$ ipython --no-banner

In [1]: import numpy as np

In [2]: import numpy.linalg as la

In [3]: np.set_printoptions(precision=3, suppress=True, linewidth=200)

In [4]: B = np.array([[-0.1], [1.2], [1.2], [1.0]])

In [5]: cent = np.array([[-0.4, -0.8, 0.5, 1.7, 0.1]])

In [6]: mat = B @ cent

In [7]: mat
Out[7]: 
array([[ 0.04,  0.08, -0.05, -0.17, -0.01],
       [-0.48, -0.96,  0.6 ,  2.04,  0.12],
       [-0.48, -0.96,  0.6 ,  2.04,  0.12],
       [-0.4 , -0.8 ,  0.5 ,  1.7 ,  0.1 ]])

In [8]: B = mat / np.sqrt((mat ** 2).mean(axis=1, keepdims=True))

In [9]: la.matrix_rank(B) == la.matrix_rank(mat)
Out[9]: np.True_

In [10]: la.matrix_rank(mat, rtol=0.1)
Out[10]: np.int64(1)

In [11]: [round(float(x), 3) for x in la.svd(mat, compute_uv=False)[:3]]
Out[11]: [3.92, 0.0, 0.0]

In [12]: round(la.norm(mat, 2) / la.norm(mat), 3)
Out[12]: np.float64(1.0)

In [13]: Uu, sv, VT = la.svd(mat)

In [14]: V = VT[:(sv > 1e-8).sum()]

In [15]: rng = np.random.default_rng(584892)

In [16]: x = mat[1] + 2 * mat[0] + rng.integers(2) * np.eye(5)[4]

In [17]: x
Out[17]: array([-0.4, -0.8,  0.5,  1.7,  1.1])

In [18]: np.allclose(V.T @ V @ x, x)
Out[18]: False

In [19]: la.matrix_rank(np.vstack([mat, x]))
Out[19]: np.int64(2)

In [20]: np.diag(V.T @ V)
Out[20]: array([0.041, 0.162, 0.063, 0.732, 0.003])

In [21]: X = np.load("arr.npy")

In [22]: X
Out[22]: 
array([[ 1.1,  1. ,  2.2,  2.5],
       [ 0.6,  0.6, -0.4,  1. ],
       [ 1.1,  0.1, -0.1,  1.2],
       [ 0.4,  1.9,  0.2, -0.3],
       [ 1.2, -1.3,  2. ,  0.2],
       [ 0.5,  0.5,  0.6, -1.1],
       [ 0.9, -0.4,  0.2, -0.3],
       [-0.6, -0.3, -0.5, -1.7],
       [-1.6,  1. , -0.8, -0.6],
       [-1.2, -0.5,  0.2,  1.7],
       [ 0.9,  2.2, -0.4, -0.6],
       [ 1.5,  0.1,  0.3,  0.1],
       [ 1.4,  0. ,  0.8, -0.3],
       [-1.2,  0.1, -0.8,  0.2],
       [ 1.8, -6.3, -5.1,  0. ]])

In [23]: idx = X[:, 3] > np.median(X[:, 3])

In [24]: f = X[idx].mean(axis=0) - X[~idx].mean(axis=0)

In [25]: (((X - X.mean(axis=0)) @ f > 0) == idx).mean()
Out[25]: np.float64(0.8)

In [26]: f
Out[26]: array([-0.02 ,  0.189,  1.111,  1.598])

In [27]: np.argsort(-np.abs(f).round(6), kind="stable")
Out[27]: array([3, 2, 1, 0])

In [28]: F = np.loadtxt("test19.csv", delimiter=",")

In [29]: F
Out[29]: 
array([[ 19.257, -41.279, -21.337,  19.481,  80.553],
       [ 20.524, -41.77 , -19.231,  20.607,  78.038],
       [ 18.021, -40.602, -20.119,  20.573,  81.072],
       [ 18.63 , -40.261, -19.043,  19.991,  79.604],
       [ 21.304, -38.186, -18.554,  21.223,  80.616],
       [ 20.075, -40.146, -20.434,  20.64 ,  80.526],
       [ 20.928, -39.588, -17.744,  21.093,  80.073],
       [ 19.361, -38.168, -19.222,  19.808,  79.31 ],
       [ 19.488, -39.96 , -18.621,  19.265,  79.198],
       [ 19.197, -41.733, -18.761,  20.92 ,  80.998],
       [ 22.009, -40.407, -20.358,  20.369,  80.058],
       [ 19.551, -39.226, -18.604,  20.397,  80.651],
       [ 19.679, -39.649, -20.065,  20.231,  81.004],
       [ 19.382, -38.484, -19.023,  22.251,  77.6  ],
       [ 20.692, -40.45 , -19.749,  22.463,  79.943]])

In [30]: B = np.c_[F[:, :3] @ np.array([[9, -4, 3], [4, -9, 8], [-8, 6, 2]]), np.array([0, 2, 3, 2, 2, 1, 1, 1, 3, 2, 2, 1, 1, 2, 3])]

In [31]: B
Out[31]: 
array([[ 178.893,  166.461, -315.135,    0.   ],
       [ 171.484,  178.448, -311.05 ,    2.   ],
       [ 160.733,  172.62 , -310.991,    3.   ],
       [ 158.97 ,  173.571, -304.284,    2.   ],
       [ 187.424,  147.134, -278.684,    2.   ],
       [ 183.563,  158.41 , -301.811,    1.   ],
       [ 171.952,  166.116, -289.408,    1.   ],
       [ 175.353,  150.736, -285.705,    1.   ],
       [ 164.52 ,  169.962, -298.458,    3.   ],
       [ 155.929,  186.243, -313.795,    2.   ],
       [ 199.317,  153.479, -297.945,    2.   ],
       [ 167.887,  163.206, -292.363,    1.   ],
       [ 179.035,  157.735, -298.285,    1.   ],
       [ 172.686,  154.69 , -287.772,    2.   ],
       [ 182.42 ,  162.788, -301.022,    3.   ]])

In [32]: np.round(la.norm(B - F @ la.lstsq(F, B)[0], axis=0), 3) + 0
Out[32]: array([0.   , 0.   , 0.   , 2.905])

In [33]: np.round(la.lstsq(F, B[:, 0])[0], 3) + 0
Out[33]: array([ 9.,  4., -8.,  0.,  0.])

In [34]: la.matrix_rank(np.c_[F, B])
Out[34]: np.int64(6)

In [35]: la.matrix_rank(B)
Out[35]: np.int64(4)
